In [1]: import numpy as np

In [2]: import numpy.linalg as la

In [3]: np.set_printoptions(precision=2, suppress=True, linewidth=140)

In [4]: M = np.loadtxt("arr.csv", delimiter=",")

In [5]: M
Out[5]: 
array([[-3.,  0.,  0.,  0.,  0.,  0.,  0.,  0.,  0.],
       [ 0.,  5.,  1.,  1.,  0.,  5.,  4.,  1.,  4.],
       [ 0.,  1.,  1.,  1.,  1.,  5.,  0.,  0.,  2.],
       [ 0.,  4.,  4.,  2.,  4.,  2.,  3.,  5.,  2.],
       [ 0.,  0.,  2.,  4.,  3.,  2.,  1.,  5.,  1.],
       [ 0.,  4.,  0.,  2.,  5.,  3.,  5.,  5.,  1.],
       [ 0.,  5.,  5.,  4.,  0.,  5.,  1.,  2.,  4.],
       [ 0.,  0.,  4.,  5.,  4.,  0.,  4.,  3.,  3.],
       [ 0.,  3.,  5.,  3.,  3.,  2.,  0.,  1.,  0.]])

In [6]: # 2 groups of indices that never mix

In [7]: rng = np.random.default_rng(828773)

In [8]: idx = rng.permutation(9)

In [9]: idx
Out[9]: array([0, 7, 3, 6, 5, 2, 8, 1, 4])

In [10]: A2 = M[idx][:, idx]

In [11]: np.allclose(A2, M)
Out[11]: False

In [12]: round(float(la.det(A2)), 2), round(float(la.det(M[idx])), 2)
Out[12]: (-81150.0, -81150.0)

In [13]: left, s, Vt = la.svd(M, full_matrices=False)

In [14]: np.allclose(left * s @ Vt, M)
Out[14]: True

In [15]: print((s > 1e-8).sum())
9

In [16]: print(round(np.sqrt((s ** 2).sum()), 2), round(la.norm(M), 2))
25.42 25.42

In [17]: np.cumsum(s ** 2) / np.sum(s ** 2)
Out[17]: array([0.72, 0.84, 0.92, 0.95, 0.97, 0.98, 1.  , 1.  , 1.  ])

In [18]: print(s / s[0])
[1.   0.41 0.32 0.2  0.19 0.14 0.13 0.07 0.01]

In [19]: m1 = np.diag(20 * np.array([0, 1, 2, 0])) + np.array([[0, 1, 0, 3], [1, 1, 3, 2], [0, 1, 3, 0], [3, 2, 0, 1]])

In [20]: m1
Out[20]: 
array([[ 0,  1,  0,  3],
       [ 1, 21,  3,  2],
       [ 0,  1, 43,  0],
       [ 3,  2,  0,  1]])

In [21]: idx = rng.permutation(4)

In [22]: print(idx)
[3 0 2 1]

In [23]: A2 = m1[idx][:, idx]

In [24]: np.round(la.det(A2), 2), round(la.det(m1[idx]), 2)
Out[24]: (np.float64(-7627.0), np.float64(-7627.0))

In [25]: np.trace(A2)
Out[25]: np.int64(65)

In [26]: evals, V = la.eig(m1)

In [27]: np.sort(la.eigvals(m1 @ m1))
Out[27]: array([   6.52,   10.72,  447.01, 1860.74])

In [28]: np.round(np.prod(evals), 2)
Out[28]: np.float64(-7627.0)

In [29]: np.sort(la.eigvals(la.inv(m1)))
Out[29]: array([-0.39,  0.02,  0.05,  0.31])

In [30]: r0 = np.array([2, 1])

In [31]: np.array([np.convolve(row, r0, "same") for row in m1])
Out[31]: 
array([[ 0,  2,  1,  6],
       [ 2, 43, 27,  7],
       [ 0,  2, 87, 43],
       [ 6,  7,  2,  2]])

In [32]: np.correlate(m1[1], m1[3], "full")
Out[32]: array([ 1, 21,  5, 47, 69, 13,  6])

In [33]: la.norm(m1, axis=1).argmax()
Out[33]: np.int64(2)

In [34]: print(round(float(la.norm(m1, 1)), 2), round(la.norm(m1, np.inf), 2))
46.0 44.0

In [35]: la.norm(m1, axis=0)
Out[35]: array([ 3.16, 21.14, 43.1 ,  3.74])

In [36]: gram = m1.T @ m1

In [37]: print(np.diag(gram))
[  10  447 1858   14]

In [38]: print(la.matrix_rank(gram))
4

In [39]: np.allclose(gram, gram.T)
Out[39]: True

In [40]: la.svd(m1, compute_uv=False) ** 2
Out[40]: array([1865.98,  445.77,   10.72,    6.52])

In [41]: gram
Out[41]: 
array([[  10,   27,    3,    5],
       [  27,  447,  106,   47],
       [   3,  106, 1858,    6],
       [   5,   47,    6,   14]])
